$ python -q
>>> import numpy as np
>>> from numpy import linalg as LA
>>> np.set_printoptions(precision=3, suppress=True, linewidth=140)
>>> def tidy(a):
...     return np.round(a, 3) + 0
... 
>>> q, _ = LA.qr(np.array([[-0.2, 0.1, -1.0, 0.7, 0.4, -0.3, 0.1],
...     [-1.0, 0.3, -0.1, 2.0, 0.4, -1.6, 0.4],
...     [-0.5, 0.2, 0.0, 0.4, 1.2, 1.2, 1.1],
...     [1.0, 0.1, -1.1, -0.3, 0.2, 0.0, 0.4],
...     [0.7, 0.5, 0.6, 0.5, 1.8, 0.7, 0.6],
...     [1.7, 0.6, 1.4, -1.5, 0.5, 0.9, 1.2],
...     [0.9, -0.9, 0.0, 1.1, -1.4, 1.1, 0.4]]))
>>> feats = -1 * q
>>> tidy(feats)
array([[ 0.079,  0.086, -0.533,  0.175, -0.015,  0.281, -0.77 ],
       [ 0.393,  0.27 ,  0.016,  0.668, -0.511,  0.072,  0.247],
       [ 0.196,  0.175,  0.021,  0.093,  0.602,  0.69 ,  0.287],
       [-0.393,  0.05 , -0.772,  0.003, -0.062, -0.028,  0.492],
       [-0.275,  0.379,  0.071,  0.499,  0.519, -0.494, -0.112],
       [-0.668,  0.43 ,  0.317, -0.039, -0.319,  0.395, -0.098],
       [-0.354, -0.747,  0.116,  0.514,  0.031,  0.195, -0.012]])
>>> vec = np.array([3, 2, 0, 3, -2, 0, 0])
>>> tidy(np.abs(LA.eigvals(feats)))
array([1., 1., 1., 1., 1., 1., 1.])
>>> 7 - LA.matrix_rank(feats - np.eye(7), tol=1e-8)
np.int64(0)
>>> tidy(LA.norm(vec)), tidy(LA.norm(feats @ vec))
(np.float64(5.099), np.float64(5.099))
>>> tidy(np.sort(np.abs(np.degrees(np.angle(LA.eigvals(feats))))))
array([  9.78 ,   9.78 ,  54.724,  54.724, 115.189, 115.189, 180.   ])
>>> out = feats / LA.norm(feats, axis=1, keepdims=True)
>>> gram = out @ out.T
>>> tidy(np.degrees(np.arccos(np.clip(gram[2, 1], -1, 1))))
np.float64(90.0)
>>> tidy(LA.norm(out, axis=1))
array([1., 1., 1., 1., 1., 1., 1.])
>>> np.argwhere(np.triu(np.abs(gram) > 0.95, 1))
array([], shape=(0, 2), dtype=int64)
>>> th = np.radians(36)
>>> r_ = np.eye(7)
>>> r_[1, 1] = r_[3, 3] = np.cos(th)
>>> r_[1, 3], r_[3, 1] = -np.sin(th), np.sin(th)
>>> tidy(r_)
array([[ 1.   ,  0.   ,  0.   ,  0.   ,  0.   ,  0.   ,  0.   ],
       [ 0.   ,  0.809,  0.   , -0.588,  0.   ,  0.   ,  0.   ],
       [ 0.   ,  0.   ,  1.   ,  0.   ,  0.   ,  0.   ,  0.   ],
       [ 0.   ,  0.588,  0.   ,  0.809,  0.   ,  0.   ,  0.   ],
       [ 0.   ,  0.   ,  0.   ,  0.   ,  1.   ,  0.   ,  0.   ],
       [ 0.   ,  0.   ,  0.   ,  0.   ,  0.   ,  1.   ,  0.   ],
       [ 0.   ,  0.   ,  0.   ,  0.   ,  0.   ,  0.   ,  1.   ]])
>>> out = feats @ r_.T
>>> np.allclose(feats @ feats.T, out @ out.T)
True
>>> np.allclose(LA.norm(feats, axis=1), LA.norm(out, axis=1))
True
>>> tidy(np.sort(np.abs(LA.eigvals(feats))))
array([1., 1., 1., 1., 1., 1., 1.])
>>> tidy(np.abs(LA.eigvals(feats)).max())
np.float64(1.0)
>>> E = np.load("out14.npy")
>>> E
array([[-2,  0,  3, -2,  3],
       [-2, -3, -1,  3, -2],
       [ 1,  0,  1, -1,  1],
       [-3, -2, -3,  1, -2],
       [ 3,  1,  3,  3,  0],
       [ 3,  2, -3, -1, -3],
       [ 1, -2, -3,  1, -2],
       [ 1, -2, -2,  2,  2]])
>>> r0, v = E[6], E[3]
>>> r0 @ r0
np.int64(19)
>>> r0 @ v
np.int64(15)
>>> pr = (r0 @ v) / (r0 @ r0) * r0
>>> np.outer(r0, v)
array([[-3, -2, -3,  1, -2],
       [ 6,  4,  6, -2,  4],
       [ 9,  6,  9, -3,  6],
       [-3, -2, -3,  1, -2],
       [ 6,  4,  6, -2,  4]])
>>> tidy(LA.norm(r0 + v) ** 2 + LA.norm(r0 - v) ** 2)
np.float64(92.0)
>>> vec = np.array([0, -2, 2, 2, -1])
>>> rhs = E @ vec
>>> tidy(LA.pinv(E) @ E)
array([[1., 0., 0., 0., 0.],
       [0., 1., 0., 0., 0.],
       [0., 0., 1., 0., 0.],
       [0., 0., 0., 1., 0.],
       [0., 0., 0., 0., 1.]])
>>> tidy(LA.solve(E.T @ E, E.T @ rhs))
array([ 0., -2.,  2.,  2., -1.])
>>> tidy(LA.lstsq(E, rhs)[0])
array([ 0., -2.,  2.,  2., -1.])
>>> rng = np.random.default_rng(615)
>>> rhs = rhs + 0.02 * rng.normal(size=8)
>>> tidy(rhs)
array([-1.035, 12.028, -0.992,  1.984,  9.993, -9.018,  2.007,  2.04 ])
>>> c, *_ = LA.lstsq(E, rhs)
>>> c.round()
array([ 0., -2.,  2.,  2., -1.])
>>> out = E + rng.integers(-2, 3, (8, 4)) @ rng.integers(-2, 3, (4, 5))
>>> out
array([[  2,   4,  -3,   5,  13],
       [ -2,  -7,  -1,   2,  -2],
       [  4,  -3,  -5,   1,   5],
       [  1,  -5,  -9,   1,   2],
       [  1,   2,   5,   2,  -4],
       [ -4,  -2,   3,  -2, -13],
       [  3,   0,  -7,   1,  -2],
       [  0,   6,   0,   6,   4]])
>>> np.abs(out - E).sum(axis=1)
array([31,  5, 18, 17, 10, 28,  8, 17])
>>> LA.matrix_rank(out - E, tol=1e-8)
np.int64(4)
>>> tidy(LA.svd(out - E, compute_uv=False))
array([22.911, 12.57 ,  5.137,  4.083,  0.   ])
>>> out - E
array([[  4,   4,  -6,   7,  10],
       [  0,  -4,   0,  -1,   0],
       [  3,  -3,  -6,   2,   4],
       [  4,  -3,  -6,   0,   4],
       [ -2,   1,   2,  -1,  -4],
       [ -7,  -4,   6,  -1, -10],
       [  2,   2,  -4,   0,   0],
       [ -1,   8,   2,   4,   2]])
>>> out = np.c_[E[:, :2] @ np.array([[5, 0], [3, 4]]), np.array([-3, 2, 0, 0, -3, -3, -3, 3])]
>>> out
array([[-10,   0,  -3],
       [-19, -12,   2],
       [  5,   0,   0],
       [-21,  -8,   0],
       [ 18,   4,  -3],
       [ 21,   8,  -3],
       [ -1,  -8,  -3],
       [ -1,  -8,   3]])
>>> tidy(LA.lstsq(E, out[:, 0])[0])
array([5., 3., 0., 0., 0.])
>>> tidy(LA.norm(out - E @ LA.lstsq(E, out)[0], axis=0))
array([0.   , 0.   , 5.161])
>>> LA.matrix_rank(np.c_[E, out])
np.int64(6)
>>> tidy(LA.norm(LA.qr(E)[0].T @ out, axis=0) ** 2 / ((out ** 2).sum(axis=0) + 1e-12))
array([1.   , 1.   , 0.456])
>>> LA.matrix_rank(out)
np.int64(3)
>>> out = E / LA.norm(E, axis=1, keepdims=True)
>>> gram = out @ out.T
>>> tidy(gram[6])
array([-0.855,  0.618, -0.574,  0.662, -0.217,  0.527,  1.   ,  0.501])
>>> np.argwhere(np.triu(np.abs(gram) > 0.95, 1))
array([], shape=(0, 2), dtype=int64)
>>> M = np.loadtxt("test5.csv", delimiter=",")
>>> M
array([[ 2.1  ,  1.   ,  3.008, -1.5  ],
       [-0.2  ,  0.2  ,  0.595,  0.   ],
       [-1.6  , -0.8  , -2.397, -0.1  ],
       [-1.8  ,  1.1  ,  3.329,  0.3  ],
       [-0.6  , -0.9  , -2.7  ,  0.2  ],
       [-1.9  ,  0.7  ,  2.106,  0.5  ],
       [-0.2  ,  0.7  ,  2.103, -0.1  ],
       [-0.1  ,  0.5  ,  1.495,  0.1  ],
       [ 1.3  ,  0.7  ,  2.085, -0.6  ],
       [-0.5  , -0.1  , -0.318, -1.2  ],
       [-0.4  ,  1.5  ,  4.495,  0.8  ],
       [-0.8  , -1.8  , -5.422,  0.3  ],
       [-0.5  ,  0.3  ,  0.939,  1.5  ],
       [ 1.4  , -1.3  , -3.916,  0.5  ],
       [ 0.   ,  1.1  ,  3.312, -0.3  ],
       [-0.5  , -0.9  , -2.728, -0.7  ],
       [ 0.   ,  1.1  ,  3.302,  0.1  ],
       [-0.7  ,  0.   , -0.008, -1.5  ]])
>>> Xc = M - M.mean(axis=0)
>>> U, sv, VT = LA.svd(Xc, full_matrices=False)
>>> tidy(np.abs(VT[-1]))
array([0.001, 0.949, 0.315, 0.003])
>>> tidy(Xc.mean(axis=0))
array([0., 0., 0., 0.])
>>> np.abs(U[:, 0]).argmax()
np.int64(11)
>>> np.searchsorted(np.cumsum(sv ** 2) / (sv ** 2).sum(), 0.9) + 1
np.int64(2)
>>> idx = rng.permutation(4)
>>> out = M[:, idx] * rng.choice([-1, 1], 4)
>>> out
array([[ 1.5  ,  3.008, -2.1  , -1.   ],
       [-0.   ,  0.595,  0.2  , -0.2  ],
       [ 0.1  , -2.397,  1.6  ,  0.8  ],
       [-0.3  ,  3.329,  1.8  , -1.1  ],
       [-0.2  , -2.7  ,  0.6  ,  0.9  ],
       [-0.5  ,  2.106,  1.9  , -0.7  ],
       [ 0.1  ,  2.103,  0.2  , -0.7  ],
       [-0.1  ,  1.495,  0.1  , -0.5  ],
       [ 0.6  ,  2.085, -1.3  , -0.7  ],
       [ 1.2  , -0.318,  0.5  ,  0.1  ],
       [-0.8  ,  4.495,  0.4  , -1.5  ],
       [-0.3  , -5.422,  0.8  ,  1.8  ],
       [-1.5  ,  0.939,  0.5  , -0.3  ],
       [-0.5  , -3.916, -1.4  ,  1.3  ],
       [ 0.3  ,  3.312, -0.   , -1.1  ],
       [ 0.7  , -2.728,  0.5  ,  0.9  ],
       [-0.1  ,  3.302, -0.   , -1.1  ],
       [ 1.5  , -0.008,  0.7  , -0.   ]])
>>> U, _, VT = LA.svd(M.T @ out)
>>> tidy(U @ VT)
array([[ 0.,  0., -1.,  0.],
       [ 0.,  0.,  0., -1.],
       [ 0.,  1.,  0.,  0.],
       [-1.,  0.,  0.,  0.]])
>>> tidy(LA.lstsq(M, out)[0])
array([[ 0.,  0., -1.,  0.],
       [ 0.,  0.,  0., -1.],
       [ 0.,  1.,  0.,  0.],
       [-1.,  0.,  0.,  0.]])
